$ python -q
>>> import numpy as np
>>> from numpy import linalg as LA
>>> np.set_printoptions(suppress=True, linewidth=140)
>>> K = np.load("out13.npy")
>>> K
array([[ -2,  -2,  -2,  -2,  -2],
       [ -2,  -4,  -4,  -4,  -4],
       [ -2,  -4,  -6,  -6,  -6],
       [ -2,  -4,  -6,  -8,  -8],
       [ -2,  -4,  -6,  -8, -10]])
>>> # equal to its transpose
>>> def softmax(z):
...     e = np.exp(z - z.max(axis=-1, keepdims=True))
...     return e / e.sum(axis=-1, keepdims=True)
... 
>>> np.round(softmax(K[3]), 2) + 0
array([0.86, 0.12, 0.02, 0.  , 0.  ])
>>> np.round(softmax(K[3] + 5), 2) + 0
array([0.86, 0.12, 0.02, 0.  , 0.  ])
>>> scores = K @ K.T / np.sqrt(5)
>>> np.round(softmax(scores), 2) + 0
array([[0.  , 0.  , 0.  , 0.14, 0.85],
       [0.  , 0.  , 0.  , 0.03, 0.97],
       [0.  , 0.  , 0.  , 0.  , 1.  ],
       [0.  , 0.  , 0.  , 0.  , 1.  ],
       [0.  , 0.  , 0.  , 0.  , 1.  ]])
>>> np.round(softmax(scores + np.triu(np.full(scores.shape, -np.inf), 1)), 2) + 0
array([[1., 0., 0., 0., 0.],
       [0., 1., 0., 0., 0.],
       [0., 0., 1., 0., 0.],
       [0., 0., 0., 1., 0.],
       [0., 0., 0., 0., 1.]])
>>> softmax(scores).round(6).argmax(axis=1)
array([4, 4, 4, 4, 4])
>>> q, R = LA.qr(K)
>>> np.allclose(R.T @ R, K.T @ K)
True
>>> np.round(np.abs(np.diag(R)), 2)
array([4.47, 1.79, 1.73, 1.63, 1.41])
>>> R.round(2)
array([[ 4.47,  8.05, 10.73, 12.52, 13.42],
       [ 0.  ,  1.79,  3.13,  4.02,  4.47],
       [ 0.  ,  0.  ,  1.73,  2.89,  3.46],
       [ 0.  ,  0.  ,  0.  ,  1.63,  2.45],
       [ 0.  ,  0.  ,  0.  ,  0.  , -1.41]])
>>> round(float(abs(R[0, 0])), 2), round(LA.norm(K[:, 0]), 2)
(4.47, np.float64(4.47))
>>> q.shape, R.shape
((5, 5), (5, 5))
>>> x0 = np.array([0, 1, 2, 2, 3])
>>> rhs = K @ x0
>>> b, lr = np.zeros(5), 1 / LA.norm(K, 2) ** 2
>>> for i in range(3):
...     b -= lr * K.T @ (K @ b - rhs)
...     if i % 1 == 0: print(i, round(LA.norm(K @ b - rhs), 2))
... 
0 2.16
1 2.13
2 2.11
>>> b.round(2)
array([0.69, 1.33, 1.87, 2.27, 2.48])
>>> round(float(LA.cond(K)), 2)
45.46
>>> P = np.triu(np.array([[-2, -1, 0, 0, 1],
...     [-2, 1, 0, 0, 2],
...     [-1, 0, 1, 0, -2],
...     [-1, 0, 1, -1, 2],
...     [-2, 1, 1, 1, 1]]), 1) + np.eye(5)
>>> A2 = P @ K @ LA.inv(P)
>>> np.round(LA.det(A2), 2)
np.float64(-32.0)
>>> np.round(np.poly(A2), 2)
array([  1.,  30., 140., 224., 144.,  32.])
>>> np.trace(A2), np.trace(K)
(np.float64(-30.0), np.int64(-30))
>>> LA.matrix_rank(A2)
np.int64(5)
